$ python3 -q
>>> import numpy as np
>>> np.set_printoptions(precision=2, suppress=True, linewidth=140, sign=" ")
>>> rd = lambda a: np.round(a, 2) + 0
>>> M2 = np.array([[4, 3, 5, 5, 1, 1, 5, 0, 5, 4],
...     [4, 3, 4, 5, 1, 5, 1, 3, 2, 1],
...     [2, 1, 5, 0, 4, 4, 1, 5, 0, 5],
...     [5, 1, 1, 1, 3, 0, 4, 2, 5, 3],
...     [0, 2, 0, 3, 5, 0, 1, 0, 2, 4],
...     [4, 0, 5, 4, 1, 0, 2, 4, 3, 0],
...     [1, 1, 5, 2, 2, 2, 0, 2, 3, 3],
...     [5, 1, 2, 2, 1, 2, 2, 2, 0, 0],
...     [1, 2, 5, 3, 5, 2, 1, 2, 1, 1],
...     [4, 5, 0, 1, 5, 0, 2, 4, 1, 1]])
>>> X = np.tril(M2)
>>> X
array([[ 4,  0,  0,  0,  0,  0,  0,  0,  0,  0],
       [ 4,  3,  0,  0,  0,  0,  0,  0,  0,  0],
       [ 2,  1,  5,  0,  0,  0,  0,  0,  0,  0],
       [ 5,  1,  1,  1,  0,  0,  0,  0,  0,  0],
       [ 0,  2,  0,  3,  5,  0,  0,  0,  0,  0],
       [ 4,  0,  5,  4,  1,  0,  0,  0,  0,  0],
       [ 1,  1,  5,  2,  2,  2,  0,  0,  0,  0],
       [ 5,  1,  2,  2,  1,  2,  2,  2,  0,  0],
       [ 1,  2,  5,  3,  5,  2,  1,  2,  1,  0],
       [ 4,  5,  0,  1,  5,  0,  2,  4,  1,  1]])
>>> print(np.linalg.matrix_rank(X - X[0, 0] * np.eye(10)))
9
>>> X @ X
array([[ 16,   0,   0,   0,   0,   0,   0,   0,   0,   0],
       [ 28,   9,   0,   0,   0,   0,   0,   0,   0,   0],
       [ 22,   8,  25,   0,   0,   0,   0,   0,   0,   0],
       [ 31,   5,   6,   1,   0,   0,   0,   0,   0,   0],
       [ 23,  19,   3,  18,  25,   0,   0,   0,   0,   0],
       [ 46,  11,  29,   7,   5,   0,   0,   0,   0,   0],
       [ 36,  14,  37,  16,  12,   0,   0,   0,   0,   0],
       [ 58,  13,  36,  21,  13,   8,   4,   4,   0,   0],
       [ 57,  29,  52,  35,  36,   8,   5,   6,   1,   0],
       [ 68,  39,  24,  32,  43,  14,  11,  14,   2,   1]])
>>> r0 = np.array([-7, 6])
>>> np.polyval(r0, X[3])
array([-29,  -1,  -1,  -1,   6,   6,   6,   6,   6,   6])
>>> np.cross(X[3, :3], X[4, :3])
array([-2,  0, 10])
>>> np.convolve(X[3], r0)
array([-35,  23,  -1,  -1,   6,   0,   0,   0,   0,   0,   0])
>>> rk = np.linalg.matrix_rank(X)
>>> print(rk)
9
>>> null = np.linalg.svd(X)[2][rk:].T
>>> rd(null @ null.T)
array([[ 0.  ,  0.  ,  0.  ,  0.  ,  0.  ,  0.  ,  0.  ,  0.  ,  0.  ,  0.  ],
       [ 0.  ,  0.  ,  0.  ,  0.  ,  0.  ,  0.  ,  0.  ,  0.  ,  0.  ,  0.  ],
       [ 0.  ,  0.  ,  0.  ,  0.  ,  0.  ,  0.  ,  0.  ,  0.  ,  0.  ,  0.  ],
       [ 0.  ,  0.  ,  0.  ,  0.  ,  0.  ,  0.  ,  0.  ,  0.  ,  0.  ,  0.  ],
       [ 0.  ,  0.  ,  0.  ,  0.  ,  0.  ,  0.  ,  0.  ,  0.  ,  0.  ,  0.  ],
       [ 0.  ,  0.  ,  0.  ,  0.  ,  0.  ,  0.  ,  0.  ,  0.  ,  0.  ,  0.  ],
       [ 0.  ,  0.  ,  0.  ,  0.  ,  0.  ,  0.  ,  0.25, -0.25,  0.25,  0.25],
       [ 0.  ,  0.  ,  0.  ,  0.  ,  0.  ,  0.  , -0.25,  0.25, -0.25, -0.25],
       [ 0.  ,  0.  ,  0.  ,  0.  ,  0.  ,  0.  ,  0.25, -0.25,  0.25,  0.25],
       [ 0.  ,  0.  ,  0.  ,  0.  ,  0.  ,  0.  ,  0.25, -0.25,  0.25,  0.25]])
>>> null.shape
(10, 1)
>>> np.linalg.matrix_rank(X.T @ X), np.linalg.matrix_rank(X @ X.T)
(np.int64(9), np.int64(9))
>>> [int(np.linalg.matrix_rank(X[:i])) for i in range(1, len(X) + 1)]
[1, 2, 3, 4, 5, 5, 6, 7, 8, 9]
>>> rd(X @ null)
array([[ 0.],
       [ 0.],
       [ 0.],
       [ 0.],
       [ 0.],
       [ 0.],
       [ 0.],
       [ 0.],
       [ 0.],
       [ 0.]])
>>> [int(np.linalg.matrix_rank(X[:, :j + 1])) for j in range(10)]
[1, 2, 3, 4, 5, 6, 7, 8, 9, 9]
>>> rd(null[:, 0] / null[np.abs(null[:, 0]).round(6).argmax(), 0])
array([ 0.,  0.,  0.,  0.,  0.,  0.,  1., -1.,  1.,  1.])
>>> vec = np.array([-2, -1, 2, 3, -2, 5, -5, -2, 3, -4])
>>> print(X @ np.eye(10)[6])
[ 0.  0.  0.  0.  0.  0.  0.  2.  1.  2.]
>>> np.einsum("ij,j->i", X, vec)
array([ -8, -11,   5,  -6,  -3,  12,  19,  -7,   9, -39])
>>> (X @ vec).argmax()
np.int64(6)
>>> print(rd(X @ np.linalg.pinv(X) @ X))
[[ 4.  0.  0.  0.  0.  0.  0.  0.  0.  0.]
 [ 4.  3.  0.  0.  0.  0.  0.  0.  0.  0.]
 [ 2.  1.  5.  0.  0.  0.  0.  0.  0.  0.]
 [ 5.  1.  1.  1.  0.  0.  0.  0.  0.  0.]
 [ 0.  2.  0.  3.  5.  0.  0.  0.  0.  0.]
 [ 4.  0.  5.  4.  1.  0.  0.  0.  0.  0.]
 [ 1.  1.  5.  2.  2.  2.  0.  0.  0.  0.]
 [ 5.  1.  2.  2.  1.  2.  2.  2.  0.  0.]
 [ 1.  2.  5.  3.  5.  2.  1.  2.  1.  0.]
 [ 4.  5.  0.  1.  5.  0.  2.  4.  1.  1.]]
>>> np.abs(np.diag(np.linalg.qr(X)[1])) > 1e-9
array([ True,  True,  True,  True,  True,  True,  True,  True,  True, False])
>>> np.linalg.lstsq(X[:-1].T, X[-1])[2]
np.int32(8)
>>> np.allclose(X[:-1].T @ np.linalg.lstsq(X[:-1].T, X[-1])[0], X[-1])
False
>>> np.unique(X.round(6), axis=0).shape
(10, 10)
>>> r0 = np.array([2, 0, 1, 2, 0, 4, 4, 8, 2, 4, 2, 0, 3, 4])
>>> A = 2 * np.eye(14) + np.outer(r0, r0)
>>> print(A)
[[  6.   0.   2.   4.   0.   8.   8.  16.   4.   8.   4.   0.   6.   8.]
 [  0.   2.   0.   0.   0.   0.   0.   0.   0.   0.   0.   0.   0.   0.]
 [  2.   0.   3.   2.   0.   4.   4.   8.   2.   4.   2.   0.   3.   4.]
 [  4.   0.   2.   6.   0.   8.   8.  16.   4.   8.   4.   0.   6.   8.]
 [  0.   0.   0.   0.   2.   0.   0.   0.   0.   0.   0.   0.   0.   0.]
 [  8.   0.   4.   8.   0.  18.  16.  32.   8.  16.   8.   0.  12.  16.]
 [  8.   0.   4.   8.   0.  16.  18.  32.   8.  16.   8.   0.  12.  16.]
 [ 16.   0.   8.  16.   0.  32.  32.  66.  16.  32.  16.   0.  24.  32.]
 [  4.   0.   2.   4.   0.   8.   8.  16.   6.   8.   4.   0.   6.   8.]
 [  8.   0.   4.   8.   0.  16.  16.  32.   8.  18.   8.   0.  12.  16.]
 [  4.   0.   2.   4.   0.   8.   8.  16.   4.   8.   6.   0.   6.   8.]
 [  0.   0.   0.   0.   0.   0.   0.   0.   0.   0.   0.   2.   0.   0.]
 [  6.   0.   3.   6.   0.  12.  12.  24.   6.  12.   6.   0.  11.  12.]
 [  8.   0.   4.   8.   0.  16.  16.  32.   8.  16.   8.   0.  12.  18.]]
>>> rng = np.random.default_rng(168)
>>> idx = rng.permutation(14)
>>> print(idx)
[  9   8   6   4  12   3   7   5  11  10  13   1   2   0]
>>> M2 = A[idx][:, idx]
>>> np.allclose(M2, A)
False
>>> print(np.trace(M2))
182.0
>>> np.argsort(-np.linalg.norm(A, axis=0).round(6), kind="stable")[:3]
array([ 7,  5,  6])
>>> [round(float(x), 2) for x in np.linalg.svd(A, compute_uv=False)[:3]]
[156.0, 2.0, 2.0]
>>> rd(np.linalg.norm(A, 2) / np.linalg.norm(A))
np.float64(1.0)
>>> left, s, Vt = np.linalg.svd(A)
>>> np.argmax(s[:-1] / (s[1:] + 1e-6)) + 1
np.int64(1)
>>> M2 = left[:, :1] @ np.diag(s[:1]) @ Vt[:1]
>>> print(rd(np.linalg.norm(A - M2) / np.linalg.norm(A)))
0.05
>>> left, s, Vt = np.linalg.svd(A, full_matrices=False)
>>> np.allclose(left * s @ Vt, A)
True
>>> print(rd(s))
[ 156.    2.    2.    2.    2.    2.    2.    2.    2.    2.    2.    2.    2.    2.]
>>> (s > 1e-8).sum()
np.int64(14)
>>> print(np.abs(left[:, 0]).round(6).argmax())
7
>>> left.shape, s.shape, Vt.shape
((14, 14), (14,), (14, 14))
>>> rd(np.abs(Vt[0]))
array([ 0.16,  0.  ,  0.08,  0.16,  0.  ,  0.32,  0.32,  0.64,  0.16,  0.32,  0.16,  0.  ,  0.24,  0.32])
>>> rd(s / s[0])
array([ 1.  ,  0.01,  0.01,  0.01,  0.01,  0.01,  0.01,  0.01,  0.01,  0.01,  0.01,  0.01,  0.01,  0.01])
